$ python -q
>>> import numpy as np
>>> import numpy.linalg as la
>>> np.set_printoptions(suppress=True, linewidth=160)
>>> rng = np.random.default_rng(287)
>>> K = np.triu(rng.random((6, 6)) < 0.4, 1).astype(int)
>>> K = K + K.T
>>> K
array([[0, 0, 1, 0, 0, 0],
       [0, 0, 1, 1, 0, 0],
       [1, 1, 0, 1, 1, 1],
       [0, 1, 1, 0, 1, 1],
       [0, 0, 1, 1, 0, 0],
       [0, 0, 1, 1, 0, 0]])
>>> w1 = np.array([[0, 1, 6, 8, 7],
...     [7, 3, 8, 1, 2],
...     [1, 8, 2, 3, 3],
...     [4, 7, 1, 0, 7],
...     [5, 0, 1, 9, 8],
...     [0, 9, 5, 7, 0]])
>>> coef = np.array([3, -2, -1, 2, -2])
>>> hid = np.maximum(K @ w1 + coef, 0)
>>> la.matrix_rank(hid)
np.int64(4)
>>> (hid > 0).astype(int)
array([[1, 1, 1, 1, 1],
       [1, 1, 1, 1, 1],
       [1, 1, 1, 1, 1],
       [1, 1, 1, 1, 1],
       [1, 1, 1, 1, 1],
       [1, 1, 1, 1, 1]])
>>> W2 = np.array([[4, -9, -1], [4, -7, 3], [-9, 5, -7], [6, 3, 2], [6, 1, 7]])
>>> (hid @ W2).round(6).argmax(axis=1)
array([0, 0, 0, 0, 0, 0])
>>> left, sv, VT = la.svd(K)
>>> sv.round(3) + 0
array([3.102, 2.123, 1.323, 0.344, 0.   , 0.   ])
>>> np.argmax(sv[:-1] / (sv[1:] + 1e-6)) + 1
np.int64(4)
>>> A2 = left[:, :4] @ np.diag(sv[:4]) @ VT[:4]
>>> A2.round(3) + 0
array([[0., 0., 1., 0., 0., 0.],
       [0., 0., 1., 1., 0., 0.],
       [1., 1., 0., 1., 1., 1.],
       [0., 1., 1., 0., 1., 1.],
       [0., 0., 1., 1., 0., 0.],
       [0., 0., 1., 1., 0., 0.]])
>>> rank = la.matrix_rank(K)
>>> rank
np.int64(4)
>>> ns = la.svd(K)[2][rank:].T
>>> [int(la.matrix_rank(K[:, :j + 1])) for j in range(6)]
[1, 2, 3, 4, 4, 4]
>>> np.round(ns @ ns.T, 3) + 0
array([[ 0.   ,  0.   ,  0.   ,  0.   ,  0.   ,  0.   ],
       [ 0.   ,  0.667,  0.   ,  0.   , -0.333, -0.333],
       [ 0.   ,  0.   ,  0.   ,  0.   ,  0.   ,  0.   ],
       [ 0.   ,  0.   ,  0.   ,  0.   ,  0.   ,  0.   ],
       [ 0.   , -0.333,  0.   ,  0.   ,  0.667, -0.333],
       [ 0.   , -0.333,  0.   ,  0.   , -0.333,  0.667]])
>>> ns.shape
(6, 2)
>>> left, sv, VT = la.svd(K)
>>> vecs = VT[:(sv > 1e-8).sum()]
>>> vec = K[2] + 2 * K[0] + rng.integers(2) * np.eye(6)[0]
>>> vec
array([2., 1., 2., 1., 1., 1.])
>>> np.round(vecs.T @ vecs, 3) + 0
array([[1.   , 0.   , 0.   , 0.   , 0.   , 0.   ],
       [0.   , 0.333, 0.   , 0.   , 0.333, 0.333],
       [0.   , 0.   , 1.   , 0.   , 0.   , 0.   ],
       [0.   , 0.   , 0.   , 1.   , 0.   , 0.   ],
       [0.   , 0.333, 0.   , 0.   , 0.333, 0.333],
       [0.   , 0.333, 0.   , 0.   , 0.333, 0.333]])
>>> np.round(np.diag(vecs.T @ vecs), 3)
array([1.   , 0.333, 1.   , 1.   , 0.333, 0.333])
>>> blk = np.stack([K, 4 * K, K[::-1]])
>>> blk.shape
(3, 6, 6)
>>> la.matrix_rank(blk.reshape(3, -1))
np.int64(2)
>>> np.round(la.norm(blk, axis=(1, 2)), 3)
array([ 4., 16.,  4.])
>>> la.matrix_rank(blk)
array([4, 4, 4])
